$ ipython --no-banner

In [1]: import numpy as np

In [2]: import numpy.linalg as la

In [3]: np.set_printoptions(precision=1, suppress=True, linewidth=120, sign=" ")

In [4]: def rnd(a):
   ...:     return np.round(a, 1) + 0
   ...: 

In [5]: A = np.load("block19.npy")

In [6]: A
Out[6]: 
array([[  4,  11,  10],
       [  4,  11,  10],
       [  2,   9,   8]])

In [7]: # rows 0 and 1 are equal

In [8]: u = np.array([-2, 1, 2])

In [9]: np.cross(A[0, :3], A[2, :3])
Out[9]: array([ -2, -12,  14])

In [10]: np.polyval(u, A[0])
Out[10]: array([ -26, -229, -188])

In [11]: np.convolve(A[0], u)
Out[11]: array([ -8, -18,  -1,  32,  20])

In [12]: Uu, sv, Vh = la.svd(A)

In [13]: V = Vh[:(sv > 1e-8).sum()]

In [14]: rng = np.random.default_rng(9156)

In [15]: x0 = A[1] + 5 * A[0] + rng.integers(2) * np.eye(3)[2]

In [16]: x0
Out[16]: array([ 24.,  66.,  60.])

In [17]: la.matrix_rank(np.vstack([A, x0]))
Out[17]: np.int64(2)

In [18]: rnd(la.norm(x0 - V.T @ V @ x0))
Out[18]: np.float64(0.0)

In [19]: rnd(V.T @ V)
Out[19]: 
array([[ 1. , -0.1,  0.1],
       [-0.1,  0.6,  0.5],
       [ 0.1,  0.5,  0.4]])

In [20]: np.abs(np.diag(la.qr(A)[1])) > 1e-9
Out[20]: array([ True,  True, False])

In [21]: np.allclose(A[:-1].T @ la.lstsq(A[:-1].T, A[-1])[0], A[-1])
Out[21]: False

In [22]: rnd(np.trace(la.pinv(A) @ A))
Out[22]: np.float64(2.0)

In [23]: la.lstsq(A[:-1].T, A[-1])[2]
Out[23]: np.int32(1)

In [24]: arr = np.load("out0.npy")

In [25]: rnd(arr)
Out[25]: 
array([[ 0.9, -0.1,  0. , -0.3],
       [-0.1,  0.8, -0.1, -0.4],
       [ 0. , -0.1,  1. , -0.1],
       [-0.3, -0.4, -0.1,  0.3]])

In [26]: la.cond(arr) > 100
Out[26]: np.True_

In [27]: [round(float(x), 1) for x in la.svd(arr, compute_uv=False)[:3]]
Out[27]: [1.0, 1.0, 1.0]

In [28]: W2 = 20 * np.array([[-0.3, 0.8, 0.4], [0.4, 1.1, -0.2]])

In [29]: z = rng.integers(0, 2, 17)

In [30]: m1 = W2[z] + rng.normal(size=(17, 3))

In [31]: rnd(m1)
Out[31]: 
array([[-5.5, 16.5,  8.4],
       [-6.9, 16.5,  8.4],
       [-6.4, 15.5,  8.6],
       [ 7.3, 22.1, -4.3],
       [ 7.6, 22.2, -4.2],
       [-4.5, 16. ,  9.2],
       [-5. , 14.8,  7.9],
       [ 8. , 24.3, -3.2],
       [-5.8, 15.8,  8.9],
       [ 8.5, 22.5, -3.5],
       [-4.4, 16.3,  7.6],
       [-5.3, 16.5,  7.5],
       [-5.3, 15.3,  8.4],
       [-8.2, 17.4,  7. ],
       [ 6.8, 21.9, -3.3],
       [-5.6, 17. ,  8.2],
       [ 8.1, 22.3, -4.1]])

In [32]: gram = np.cov(m1, rowvar=False)

In [33]: rnd(np.corrcoef(m1[:, 2], m1[:, 0])[0, 1])
Out[33]: np.float64(-1.0)

In [34]: rnd(m1.std(axis=0))
Out[34]: array([ 6.5,  3.1,  5.7])

In [35]: gram.shape
Out[35]: (3, 3)

In [36]: x0 = np.array([-9, -5, -1])

In [37]: rhs = m1 @ x0

In [38]: rnd(la.pinv(m1) @ m1)
Out[38]: 
array([[ 1.,  0.,  0.],
       [ 0.,  1.,  0.],
       [ 0.,  0.,  1.]])

In [39]: try:
    ...:     la.solve(m1, rhs)
    ...: except la.LinAlgError as e:
    ...:     print(repr(e))
    ...: 
LinAlgError('Last 2 dimensions of the array must be square')

In [40]: rhs = rhs + 0.3 * rng.normal(size=17)

In [41]: rnd(rhs)
Out[41]: 
array([ -42. ,  -28.7,  -28.2, -171.8, -175.4,  -48.8,  -36.6, -190.4,  -35.8, -186.5,  -48.9,  -42. ,  -38. ,  -20.4,
       -167.3,  -42.9, -180.1])

In [42]: beta, *_ = la.lstsq(m1, rhs)

In [43]: rnd(m1.T @ (rhs - m1 @ beta))
Out[43]: array([ 0.,  0.,  0.])

In [44]: J = np.load("dump.npy")

In [45]: J
Out[45]: 
array([[-1.,  2.,  2.,  1.],
       [ 2.,  2.,  4.,  2.],
       [ 2.,  4.,  2.,  2.],
       [ 1.,  2.,  2., -1.]])

In [46]: # symmetric, so the eigenvalues are real

In [47]: hat = np.triu(np.array([[4, 1, 4, 5], [2, 1, 4, 3], [2, 3, 3, 2], [2, 4, 3, 3]]), 1) + np.eye(4)

In [48]: B = hat @ J @ la.inv(hat)

In [49]: rnd(la.det(B))
Out[49]: np.float64(-64.0)

In [50]: B
Out[50]: 
array([[ 14.,  16., -96.,  80.],
       [ 13.,  11., -78.,  65.],
       [  4.,   4., -26.,  20.],
       [  1.,   1.,  -6.,   3.]])

In [51]: rnd(np.poly(B))
Out[51]: array([  1.,  -2., -36., -88., -64.])

In [52]: x0 = np.array([-1, -2, 3, 2])

In [53]: (J * x0).sum(axis=1)
Out[53]: array([ 5., 10.,  0., -1.])

In [54]: np.einsum("ij,j->i", J, x0)
Out[54]: array([ 5., 10.,  0., -1.])

In [55]: la.norm(J @ x0) <= la.norm(J, 2) * la.norm(x0) + 1e-9
Out[55]: np.True_

In [56]: np.sign((J @ x0).round(6))
Out[56]: array([ 1.,  1.,  0., -1.])

In [57]: J @ x0
Out[57]: array([ 5., 10.,  0., -1.])

In [58]: J @ (2 * x0)
Out[58]: array([10., 20.,  0., -2.])

In [59]: W0 = np.load("test0.npy")

In [60]: rnd(W0)
Out[60]: 
array([[-0.4, -0.9, -0.1],
       [ 0.9, -0.3, -0.3],
       [ 0.2, -0.2,  0.9]])

In [61]: # columns are unit length and at right angles

In [62]: z = rng.permutation(3)

In [63]: z
Out[63]: array([ 1,  0,  2])

In [64]: B = W0[z][:, z]

In [65]: np.allclose(B, W0)
Out[65]: False

In [66]: rnd(B)
Out[66]: 
array([[-0.3,  0.9, -0.3],
       [-0.9, -0.4, -0.1],
       [-0.2,  0.2,  0.9]])

In [67]: rnd(la.det(B)), rnd(la.det(W0[z]))
Out[67]: (np.float64(1.0), np.float64(-1.0))

In [68]: rnd(W0[:, 1] @ W0[:, 2])
Out[68]: np.float64(0.0)

In [69]: rnd(W0.T @ W0)
Out[69]: 
array([[ 1.,  0.,  0.],
       [ 0.,  1.,  0.],
       [ 0.,  0.,  1.]])

In [70]: rnd(W0 @ W0.T)
Out[70]: 
array([[ 1.,  0.,  0.],
       [ 0.,  1.,  0.],
       [ 0.,  0.,  1.]])

In [71]: sv = 20 * 0.2 ** np.arange(3)

In [72]: E = rng.normal(size=(12, 3)) * rng.permutation(sv)

In [73]: rnd(E)
Out[73]: 
array([[  0.5,  -5.6,   2.2],
       [  0.5,  -1.2,   3.7],
       [  0.2,  -0.4, -38.4],
       [ -0.2,  -7.6,  -4.7],
       [  0.9,   1. ,  -2.1],
       [ -1. ,  -5.6, -14.2],
       [ -0.9,   2.3,  -6.1],
       [  0.3,  -0.6,   5.5],
       [ -1.8,  -2.5, -29.3],
       [ -1.6,   1.2,  -3.2],
       [  0.7,  -5. ,  10.6],
       [ -1.3,  -3.1, -14.4]])

In [74]: rnd(la.svd(E, compute_uv=False))
Out[74]: array([ 54.7,  12.8,   2.8])

In [75]: la.rank(E)
Traceback (most recent call last):
  Cell In[75], line 1
    la.rank(E)
AttributeError: module 'numpy.linalg' has no attribute 'rank'


In [76]: rnd(np.abs(E).max())
Out[76]: np.float64(38.4)

In [77]: la.matrix_rank(E)
Out[77]: np.int64(3)

In [78]: rnd(la.norm(E))
Out[78]: np.float64(56.2)

In [79]: np.count_nonzero(E)
Out[79]: np.int64(36)

In [80]: rnd(E.mean(axis=0))
Out[80]: array([-0.3, -2.3, -7.5])

In [81]: blk = np.stack([E, 2 * E, E[::-1]])

In [82]: blk.shape
Out[82]: (3, 12, 3)

In [83]: rnd(la.norm(blk, axis=(1, 2)))
Out[83]: array([  56.2,  112.5,   56.2])

In [84]: la.matrix_rank(blk)
Out[84]: array([ 3,  3,  3])

In [85]: la.matrix_rank(blk.reshape(3, -1))
Out[85]: np.int64(2)

In [86]: B = E + rng.integers(-2, 3, (12, 2)) @ rng.integers(-2, 3, (2, 3))

In [87]: rnd(B)
Out[87]: 
array([[  0.5,  -9.6,  -1.8],
       [  4.5,   0.8,   7.7],
       [  4.2,  -4.4, -40.4],
       [  1.8, -10.6,  -6.7],
       [  4.9,  -5. ,  -6.1],
       [  3. ,  -7.6, -14.2],
       [  3.1,  -1.7,  -8.1],
       [ -1.7,   2.4,   7.5],
       [  2.2,  -0.5, -25.3],
       [ -1.6,   1.2,  -3.2],
       [ -3.3,   1. ,  14.6],
       [ -5.3,  -3.1, -16.4]])

In [88]: rnd(la.svd(B - E, compute_uv=False))
Out[88]: array([ 16.7,  10.4,   0. ])

In [89]: rnd(B - E)
Out[89]: 
array([[ 0., -4., -4.],
       [ 4.,  2.,  4.],
       [ 4., -4., -2.],
       [ 2., -3., -2.],
       [ 4., -6., -4.],
       [ 4., -2.,  0.],
       [ 4., -4., -2.],
       [-2.,  3.,  2.],
       [ 4.,  2.,  4.],
       [ 0.,  0.,  0.],
       [-4.,  6.,  4.],
       [-4.,  0., -2.]])

In [90]: la.matrix_rank(B - E, tol=1e-8)
Out[90]: np.int64(2)

In [91]: X = np.load("sample17.npy")

In [92]: X
Out[92]: 
array([[ 0, -1,  0,  0,  0,  0],
       [-2,  2,  0,  0,  0,  0],
       [ 2, -1,  0,  0,  0,  0],
       [ 0,  0,  0, -1,  0,  0],
       [ 0,  0, -2,  2,  0,  0],
       [ 0,  0,  2, -1,  0,  0],
       [ 0,  0,  0,  0,  0, -1],
       [ 0,  0,  0,  0, -2,  2],
       [ 0,  0,  0,  0,  2, -1]])

In [93]: O, V = la.qr(X[:, :1])[0], la.qr(X[:, 1:])[0]

In [94]: sv = la.svd(O.T @ V, compute_uv=False)

In [95]: rnd(la.norm(O @ O.T - V @ V.T, 2))
Out[95]: np.float64(1.0)

In [96]: rnd(np.degrees(np.arccos(sv.clip(0, 1))))
Out[96]: array([ 30.])

In [97]: rnd(sv)
Out[97]: array([ 0.9])
